$ python3 -q
>>> import numpy as np
>>> import numpy.linalg as la
>>> np.set_printoptions(precision=3, suppress=True, linewidth=160, sign=" ")
>>> E = np.load("out13.npy")
>>> E
array([[ 34,  31, -13,  24,   5,  14, -40,  -1],
       [ 31,  85, -51, -10,  -3,   5, -33, -29],
       [-13, -51,  69,  26,  16, -23,  18,   9],
       [ 24, -10,  26, 134,  59,   0, -18,   3],
       [  5,  -3,  16,  59,  60, -23,   4,  25],
       [ 14,   5, -23,   0, -23,  55,   4,   7],
       [-40, -33,  18, -18,   4,   4,  79,  13],
       [ -1, -29,   9,   3,  25,   7,  13,  51]])
>>> rng = np.random.default_rng(41581)
>>> labels = rng.permutation(8)
>>> labels
array([ 3,  7,  6,  0,  5,  1,  4,  2])
>>> M2 = E[labels][:, labels]
>>> round(float(la.det(M2)), 3), round(la.det(E[labels]), 3)
(0.0, np.float64(0.0))
>>> M2
array([[134,   3, -18,  24,   0, -10,  59,  26],
       [  3,  51,  13,  -1,   7, -29,  25,   9],
       [-18,  13,  79, -40,   4, -33,   4,  18],
       [ 24,  -1, -40,  34,  14,  31,   5, -13],
       [  0,   7,   4,  14,  55,   5, -23, -23],
       [-10, -29, -33,  31,   5,  85,  -3, -51],
       [ 59,  25,   4,   5, -23,  -3,  60,  16],
       [ 26,   9,  18, -13, -23, -51,  16,  69]])
>>> np.round(np.sort(np.abs(la.eigvals(M2))), 3) + 0
array([   0.   ,    0.718,   20.796,   52.877,   60.328,   72.361,  168.939,  190.982])
>>> A = np.loadtxt("mat.csv", delimiter=",")
>>> A
array([[ 0.455,  0.173,  0.894,  1.297, -0.933, -0.36 , -0.347, -0.4  ],
       [ 0.152,  0.599, -0.274, -0.581, -0.142, -0.381, -1.74 ,  0.119],
       [-1.364,  0.846, -0.422,  0.876, -0.018,  0.115, -0.031,  0.681],
       [-0.758, -0.004, -0.505, -0.308, -0.435, -1.123,  0.312, -1.236],
       [ 0.53 ,  0.814,  0.097,  0.457,  1.483, -0.715,  0.173, -0.31 ],
       [ 0.152, -0.512, -1.052,  0.8  ,  0.34 ,  0.863, -0.543, -0.902],
       [ 0.909,  1.116, -0.898, -0.143, -0.771,  0.281,  0.655,  0.023],
       [-0.455,  0.852,  0.878, -0.497,  0.101,  1.056, -0.024, -0.961]])
>>> O, V = la.qr(A[:, :5])[0], la.qr(A[:, 5:])[0]
>>> sig = la.svd(O.T @ V, compute_uv=False)
>>> round(la.norm(O @ O.T - V @ V.T, 2), 3)
np.float64(1.0)
>>> sig.round(3) + 0
array([ 0.,  0.,  0.])
